$ ipython --no-banner

In [1]: import numpy as np

In [2]: from numpy import linalg as LA

In [3]: np.set_printoptions(precision=2, suppress=True, linewidth=100)

In [4]: rnd = lambda a: np.round(a, 2) + 0

In [5]: E = np.array([[0, 4, 8, 0, 4, 8],
   ...:     [-12, 4, 4, -12, 4, 4],
   ...:     [8, -12, 4, 8, -12, 4],
   ...:     [0, 8, 16, 0, 7, 14],
   ...:     [-24, 8, 8, -21, 7, 7],
   ...:     [16, -24, 8, 14, -21, 7]])

In [6]: Uu, sigma, VT = LA.svd(E)

In [7]: print(rnd(sigma))
[55.28 29.74 20.16  1.53  0.82  0.56]

In [8]: print(np.argmax(sigma[:-1] / (sigma[1:] + 1e-6)) + 1)
3

In [9]: B = Uu[:, :3] @ np.diag(sigma[:3]) @ VT[:3]

In [10]: print(rnd(np.abs(E - B).max()))
0.65

In [11]: print(LA.matrix_rank(E, rtol=0.05))
3

In [12]: print(rnd(B))
[[  0.     4.2    8.39   0.     3.78   7.56]
 [-12.59   4.2    4.2  -11.35   3.78   3.78]
 [  8.39 -12.59   4.2    7.56 -11.35   3.78]
 [  0.     7.9   15.79   0.     7.12  14.23]
 [-23.69   7.9    7.9  -21.35   7.12   7.12]
 [ 15.79 -23.69   7.9   14.23 -21.35   7.12]]

In [13]: print(LA.matrix_rank(B))
3

In [14]: x = np.array([3, -3, -2, -2, 3, -9])

In [15]: y = E @ x

In [16]: print(y)
[ -88  -56  -36 -161 -112  -50]

In [17]: print(rnd(LA.solve(E, y + E[:, 5])))
[ 3. -3. -2. -2.  3. -8.]

In [18]: print(rnd(LA.solve(E.T, E[0])))
[1. 0. 0. 0. 0. 0.]

In [19]: print(rnd(LA.solve(E, E[:, 2])))
[0. 0. 1. 0. 0. 0.]

In [20]: print(np.argsort(-LA.norm(E, axis=0).round(6), kind="stable")[:3])
[0 1 3]

In [21]: print([round(float(x), 2) for x in LA.svd(E, compute_uv=False)[:3]])
[55.28, 29.74, 20.16]

In [22]: print(round(np.log10(LA.cond(E))))
2

In [23]: print(LA.matrix_rank(E, rtol=0.1))
3

In [24]: blk = np.stack([E, 4 * E, E[::-1]])

In [25]: print(LA.matrix_rank(blk.reshape(3, -1)))
2

In [26]: B = E / np.sqrt((E ** 2).mean(axis=1, keepdims=True))

In [27]: print(rnd(E - E.mean(axis=1, keepdims=True)))
[[ -4.     0.     4.    -4.     0.     4.  ]
 [-10.67   5.33   5.33 -10.67   5.33   5.33]
 [  8.   -12.     4.     8.   -12.     4.  ]
 [ -7.5    0.5    8.5   -7.5   -0.5    6.5 ]
 [-21.5   10.5   10.5  -18.5    9.5    9.5 ]
 [ 16.   -24.     8.    14.   -21.     7.  ]]

In [28]: print(rnd(LA.norm(B, axis=1)))
[2.45 2.45 2.45 2.45 2.45 2.45]

In [29]: print(LA.matrix_rank(E - E.mean(axis=1, keepdims=True)))
5

In [30]: K = np.array([[-4, 0, -3, 0, 1, 5],
    ...:     [0, 2, 5, -2, -6, 4],
    ...:     [-3, 5, 2, 2, 4, -1],
    ...:     [0, -2, 2, -2, 3, 0],
    ...:     [1, -6, 4, 3, 6, 3],
    ...:     [5, 4, -1, 0, 3, 6]])

In [31]: x = np.array([-1, 2, -2, -2, 2, -1])

In [32]: y = K @ x

In [33]: print(y)
[  7 -18  14   2 -18   5]

In [34]: print(rnd(LA.solve(K, y + K[:, 4])))
[-1.  2. -2. -2.  3. -1.]

In [35]: print(rnd(LA.solve(K, K[:, 5])))
[0. 0. 0. 0. 0. 1.]

In [36]: rng = np.random.default_rng(10)

In [37]: idx = rng.permutation(6)

In [38]: print(idx)
[3 4 1 2 5 0]

In [39]: B = K[idx][:, idx]

In [40]: print(rnd(LA.det(B)), rnd(LA.det(K[idx])))
-144297.0 144297.0

In [41]: print(np.trace(B))
10

In [42]: print(np.diag(B))
[-2  6  2  2  6 -4]

In [43]: print(B)
[[-2  3 -2  2  0  0]
 [ 3  6 -6  4  3  1]
 [-2 -6  2  5  4  0]
 [ 2  4  5  2 -1 -3]
 [ 0  3  4 -1  6  5]
 [ 0  1  0 -3  5 -4]]

In [44]: print(rnd(LA.norm(K)))
20.25

In [45]: print(K.sum(axis=0))
[-1  3  9  1 11 17]

In [46]: mat = np.load("case19.npy")

In [47]: print(mat)
[[  3.98  -5.12   0.5    2.85   2.58  -3.96   0.42  -2.94  -4.32   0.67  -1.44   3.84  -3.33
   -0.96   1.36]
 [ -0.43   4.21   0.27   2.96  -0.62   1.75   4.99  -1.8    1.2    3.02  -1.25   0.     0.83
    2.46   1.36]
 [ -0.35   2.71   0.44  -2.19   1.05   2.54   2.06  -1.98   0.91  -0.76  -0.59   0.94   0.38
    3.1   -0.47]
 [ -1.04   2.18  -1.55  -1.47   4.3    1.83   0.87  -0.5    1.14  -1.61  -0.85   4.95   0.81
    2.94  -0.53]
 [ -3.66  -2.05  -0.97  -5.43  -0.91   2.19  -5.46   8.02  -2.07  -2.09  -0.87  -1.77   2.35
   -3.16  -3.66]
 [  0.77  -2.86   2.6   -4.54  -1.65   0.56  -0.61  -0.47  -0.1   -0.52   0.79  -3.54  -1.72
    0.    -2.59]
 [  0.01  -1.83  -0.64   2.74   0.83  -3.9    0.79   0.99   0.12   0.39   1.44  -0.1   -1.22
   -0.07   1.1 ]
 [ -1.79  -3.32  -0.04  -1.79   3.34  -0.12   2.92   3.26  -7.68   0.45  -3.18   6.45   0.48
   -1.28   0.15]
 [ -1.21   2.31   0.52   0.65   4.17  -2.12   6.08  -2.5    1.26  -2.36   0.85   1.9   -3.69
    4.55   0.86]
 [  1.31   8.83  -1.61   4.17   0.58   1.54  -1.23  -6.28  11.31  -2.38   1.93  -2.29   0.04
    6.1    1.55]
 [ -3.19   3.36   0.18  -3.25   0.23   1.7   -1.35   1.01   2.94  -4.02   0.79  -1.62   1.71
    1.73  -0.33]
 [ -3.55   4.23  -1.41  -0.13  -6.66   5.11  -5.12   6.69   2.89   2.69  -0.87  -6.48   6.
   -3.31  -1.39]
 [  0.96  -1.87  -0.58  -0.69   2.98  -0.27  -0.63   0.14  -2.38  -0.47  -1.75   3.85  -0.7
    0.21  -0.6 ]
 [  3.61  -1.49  -1.01  -1.92   7.12  -5.32  -0.43  -6.07   2.44  -7.79   3.1    4.8   -7.17
    5.11   0.74]
 [ -0.81   0.84   1.93  -1.44  -0.59   3.27   5.81  -0.73  -4.41   3.35  -2.61   1.46   1.89
    1.17  -0.01]
 [ -2.4   -1.12   0.21  -1.87  -3.57   3.97  -1.62   4.38  -4.12   3.27  -1.85  -0.64   4.78
   -5.22  -1.02]
 [ -1.35   2.51  -1.73   0.09   5.67  -1.69   3.7   -0.86   0.65  -3.35  -0.2    4.34  -2.62
    5.18  -0.09]
 [  0.26  -1.72   1.41  -1.32  -1.43   1.23  -0.92  -0.52  -2.25   0.51  -0.18  -0.07   2.13
   -2.11   0.08]
 [ -0.1   -1.26   2.18  -3.81  -2.34   6.93   3.26   3.3   -8.92   5.73  -5.92   2.96   4.87
   -1.99   0.74]
 [  6.13  -2.46   0.62   2.12   9.89  -9.65   4.6  -12.07   2.62  -7.77   4.45   5.78 -10.7
    8.24   2.73]
 [ -1.77   0.22   0.69  -2.95  -1.58   2.41  -1.91   2.35   0.29  -0.57  -0.35  -2.25   1.79
   -0.53  -1.48]
 [ -4.04   2.53   0.96  -1.45  -9.23   6.13  -4.38   6.02   0.26   3.19  -0.68  -7.71   8.53
   -5.55  -0.4 ]
 [  2.59   2.    -2.23   6.19   3.61  -4.06   5.11  -4.07   1.97   0.98   1.65   4.87  -2.99
    2.67   3.67]]

In [48]: P = mat @ LA.solve(mat.T @ mat, mat.T)

In [49]: print(rnd(np.trace(P)))
15.0

In [50]: print(rnd(np.diag(P)))
[0.68 0.28 0.24 0.65 0.78 0.72 0.82 0.65 0.76 0.74 0.9  0.57 0.43 0.71 0.53 0.82 0.58 0.62 0.95
 0.7  0.29 0.76 0.81]

In [51]: print(rnd(P @ mat[:, 4]))
[ 2.58 -0.62  1.05  4.3  -0.91 -1.65  0.83  3.34  4.17  0.58  0.23 -6.66  2.98  7.12 -0.59 -3.57
  5.67 -1.43 -2.34  9.89 -1.58 -9.23  3.61]

In [52]: x = np.array([2, 1, 0, -2, -2, 2, 2, 0, 2, 2, 1, 3, 2, 3, 2])

In [53]: y = mat @ x

In [54]: print(rnd(LA.solve(mat.T @ mat, mat.T @ y)))
[ 2.  1.  0. -2. -2.  2.  2.  0.  2.  2.  1.  3.  2.  3.  2.]

In [55]: print(rnd(LA.lstsq(mat, y)[0]))
[ 2.  1.  0. -2. -2.  2.  2.  0.  2.  2.  1.  3.  2.  3.  2.]

In [56]: y = y + 0.1 * rng.normal(size=23)

In [57]: print(rnd(y))
[-19.11  31.08  25.15  22.36 -29.74  -8.68 -13.51  -5.35  10.43  36.94   5.43   0.73  -4.31  -6.87
  28.17  -3.97   9.89  -0.96  32.94  -4.13  -1.83   2.    21.02]

In [58]: b, *_ = LA.lstsq(mat, y)

In [59]: print([round(float(LA.norm(LA.solve(mat.T @ mat + lam * np.eye(15), mat.T @ y))), 2) for lam in (0, 1, 10, 100)])
[7.49, 6.52, 5.0, 3.55]

In [60]: print(rnd(mat.T @ (y - mat @ b)))
[0. 0. 0. 0. 0. 0. 0. 0. 0. 0. 0. 0. 0. 0. 0.]

In [61]: x = np.array([-1, -2, 2, 3, 0, -1, 2, -2, -2, 0, -1, 0, 2, 3, 2])

In [62]: y = mat @ x

In [63]: b, lr = np.zeros(15), 1 / LA.norm(mat, 2) ** 2

In [64]: for i in range(6):
    ...:     b -= lr * mat.T @ (mat @ b - y)
    ...:     if i % 1 == 0: print(i, round(LA.norm(mat @ b - y), 2))
    ...: 
0 63.49
1 51.92
2 43.49
3 37.19
4 32.39
5 28.68

In [65]: print(rnd(LA.cond(mat)))
259.12

In [66]: print(rnd(mat.mean(axis=0)))
[-0.26  0.47  0.03 -0.54  0.77  0.44  0.74 -0.2  -0.27 -0.41 -0.33  0.86  0.11  0.84  0.08]

In [67]: print(np.abs(mat).max())
12.07

In [68]: F = np.load("block14.npy")

In [69]: print(F)
[[ 0.68  0.16 -0.2   0.12 -0.56  0.14 -0.1  -0.52 -0.16 -0.18]
 [-7.   -3.38  5.32 -3.06  7.56 -7.47 -2.21  3.32 -1.5  -3.69]
 [-0.26  0.08 -0.7   0.42 -0.3   1.2   0.56  0.64  0.84  0.72]
 [-1.74 -2.26  0.62 -0.16  0.92 -1.76 -1.5   0.98  0.5  -4.14]
 [-0.54  2.12  1.1  -0.94  1.84 -0.01  1.67  0.26 -1.08  5.31]
 [ 2.81  0.69 -3.93  2.42 -4.54  5.23  1.18 -0.47  2.51  0.54]
 [-0.48 -3.28  0.08  0.32 -0.66 -2.13 -2.81 -0.1   0.52 -7.65]
 [ 0.12  2.01  1.32 -1.05  1.51 -0.67  1.12 -0.51 -1.63  4.32]]

In [70]: print(np.allclose(F[:-1].T @ LA.lstsq(F[:-1].T, F[-1])[0], F[-1]))
True

In [71]: print(LA.lstsq(F[:-1].T, F[-1])[2])
3

In [72]: print(rnd(np.trace(LA.pinv(F) @ F)))
3.0

In [73]: print(np.unique(F.round(6), axis=0).shape)
(8, 10)

In [74]: print([round(float(x), 2) for x in LA.svd(F, compute_uv=False)[:3]])
[18.87, 12.54, 3.43]

In [75]: print(LA.matrix_rank(F, rtol=0.1))
3

In [76]: print(LA.cond(F) > 100)
True

In [77]: t = np.radians(12)

In [78]: R = np.eye(15)

In [79]: R[9, 9] = R[2, 2] = np.cos(t)

In [80]: R[9, 2], R[2, 9] = -np.sin(t), np.sin(t)

In [81]: B = mat @ R.T

In [82]: print(np.allclose(LA.norm(mat, axis=1), LA.norm(B, axis=1)))
True

In [83]: print(rnd(LA.svd(mat, compute_uv=False)), rnd(LA.svd(B, compute_uv=False)))
[47.56 27.37 19.68 16.51 11.45  8.38  4.66  2.88  2.5   1.77  1.27  0.6   0.37  0.35  0.18] [47.56 27.37 19.68 16.51 11.45  8.38  4.66  2.88  2.5   1.77  1.27  0.6   0.37  0.35  0.18]

In [84]: print(rnd(np.abs(B - mat).max(axis=0)))
[0.   0.   1.63 0.   0.   0.   0.   0.   0.   0.58 0.   0.   0.   0.   0.  ]

In [85]: print(np.allclose(mat @ mat.T, B @ B.T))
True

In [86]: B = np.array([[0, 2],
    ...:     [0, 3],
    ...:     [1, 3],
    ...:     [3, 0],
    ...:     [2, 1],
    ...:     [3, 2],
    ...:     [1, 2],
    ...:     [1, 1],
    ...:     [3, 0],
    ...:     [2, 1]])

In [87]: print(LA.matrix_rank(np.vstack([F, B.T])))
5

In [88]: print(rnd(np.einsum("ij,ij->i", F, F)))
[  1.21 242.82   4.22  33.09  42.48  85.84  82.77  32.46]

In [89]: rk = LA.matrix_rank(F)

In [90]: print(rk)
3

In [91]: ns = LA.svd(F)[2][rk:].T

In [92]: print(rnd(ns @ ns.T))
[[ 0.59 -0.15  0.07 -0.03  0.28 -0.04  0.04  0.33  0.15  0.  ]
 [-0.15  0.82 -0.02  0.03  0.03 -0.03 -0.08  0.12  0.12 -0.3 ]
 [ 0.07 -0.02  0.8   0.13 -0.2   0.25  0.05  0.04  0.17 -0.04]
 [-0.03  0.03  0.13  0.92  0.12 -0.16 -0.02 -0.03 -0.12  0.06]
 [ 0.28  0.03 -0.2   0.12  0.67  0.2  -0.02 -0.16  0.05 -0.13]
 [-0.04 -0.03  0.25 -0.16  0.2   0.61 -0.14 -0.1  -0.24 -0.14]
 [ 0.04 -0.08  0.05 -0.02 -0.02 -0.14  0.88 -0.07 -0.06 -0.26]
 [ 0.33  0.12  0.04 -0.03 -0.16 -0.1  -0.07  0.68 -0.22 -0.03]
 [ 0.15  0.12  0.17 -0.12  0.05 -0.24 -0.06 -0.22  0.74  0.07]
 [ 0.   -0.3  -0.04  0.06 -0.13 -0.14 -0.26 -0.03  0.07  0.28]]

In [93]: print([int(LA.matrix_rank(F[:, :j + 1])) for j in range(10)])
[1, 2, 3, 3, 3, 3, 3, 3, 3, 3]

In [94]: feats = np.loadtxt("sample8.csv", delimiter=",")

In [95]: print(feats)
[[-2.  0. -2.  1. -2.  2. -2.  1.  1.  4.  2. -1.]
 [ 0.  4. -1. -2.  4.  1. -1.  0. -4. -1. -3.  1.]
 [-2. -1. -2. -1.  1. -3.  1.  1.  2.  1. -1.  0.]
 [ 1. -2. -1.  0. -1.  1.  2. -1. -1.  3. -2.  0.]
 [-2.  4.  1. -1.  0.  1. -2.  1.  1.  1.  1.  1.]
 [ 2.  1. -3.  1.  1. -4.  0.  1.  1.  2. -4. -2.]
 [-2. -1.  1.  2. -2.  0. -2.  0.  0.  0.  4.  1.]
 [ 1.  0.  1. -1.  1.  1.  0.  0.  2.  1. -3.  1.]
 [ 1. -4.  2. -1.  1.  1.  0.  2. -4. -1.  3. -1.]
 [ 4. -1.  1.  3.  1.  2.  0.  1. -1.  0.  1. -3.]
 [ 2. -3. -1. -2.  1. -4.  4. -3.  3.  1.  2.  3.]
 [-1.  1.  0.  0.  1. -2.  1.  1. -1. -3.  3. -2.]]

In [96]: def softmax(z):
    ...:     e = np.exp(z - z.max(axis=-1, keepdims=True))
    ...:     return e / e.sum(axis=-1, keepdims=True)
    ...: 

In [97]: print(rnd(softmax(feats[2])))
[0.01 0.02 0.01 0.02 0.13 0.   0.13 0.13 0.36 0.13 0.02 0.05]

In [98]: print(rnd(softmax(10 * feats[2])))
[0. 0. 0. 0. 0. 0. 0. 0. 1. 0. 0. 0.]

In [99]: scores = feats @ feats.T / np.sqrt(12)

In [100]: print(rnd(softmax(scores)))
[[1.   0.   0.   0.   0.   0.   0.   0.   0.   0.   0.   0.  ]
 [0.   1.   0.   0.   0.   0.   0.   0.   0.   0.   0.   0.  ]
 [0.   0.   0.74 0.   0.   0.13 0.   0.   0.   0.   0.13 0.  ]
 [0.   0.   0.   0.98 0.   0.01 0.   0.   0.   0.   0.01 0.  ]
 [0.01 0.   0.   0.   0.99 0.   0.   0.   0.   0.   0.   0.  ]
 [0.   0.   0.   0.   0.   1.   0.   0.   0.   0.   0.   0.  ]
 [0.01 0.   0.   0.   0.   0.   0.99 0.   0.   0.   0.   0.  ]
 [0.   0.02 0.01 0.02 0.   0.04 0.   0.9  0.   0.   0.01 0.  ]
 [0.   0.   0.   0.   0.   0.   0.   0.   1.   0.   0.   0.  ]
 [0.   0.   0.   0.   0.   0.   0.   0.   0.   1.   0.   0.  ]
 [0.   0.   0.   0.   0.   0.   0.   0.   0.   0.   1.   0.  ]
 [0.   0.   0.   0.   0.   0.   0.   0.   0.01 0.   0.   0.99]]

In [101]: print(rnd(softmax(scores + np.triu(np.full(scores.shape, -np.inf), 1))))
[[1.   0.   0.   0.   0.   0.   0.   0.   0.   0.   0.   0.  ]
 [0.   1.   0.   0.   0.   0.   0.   0.   0.   0.   0.   0.  ]
 [0.   0.   1.   0.   0.   0.   0.   0.   0.   0.   0.   0.  ]
 [0.   0.   0.   1.   0.   0.   0.   0.   0.   0.   0.   0.  ]
 [0.01 0.   0.   0.   0.99 0.   0.   0.   0.   0.   0.   0.  ]
 [0.   0.   0.   0.   0.   1.   0.   0.   0.   0.   0.   0.  ]
 [0.01 0.   0.   0.   0.   0.   0.99 0.   0.   0.   0.   0.  ]
 [0.   0.02 0.01 0.02 0.01 0.04 0.   0.91 0.   0.   0.   0.  ]
 [0.   0.   0.   0.   0.   0.   0.   0.   1.   0.   0.   0.  ]
 [0.   0.   0.   0.   0.   0.   0.   0.   0.   1.   0.   0.  ]
 [0.   0.   0.   0.   0.   0.   0.   0.   0.   0.   1.   0.  ]
 [0.   0.   0.   0.   0.   0.   0.   0.   0.01 0.   0.   0.99]]
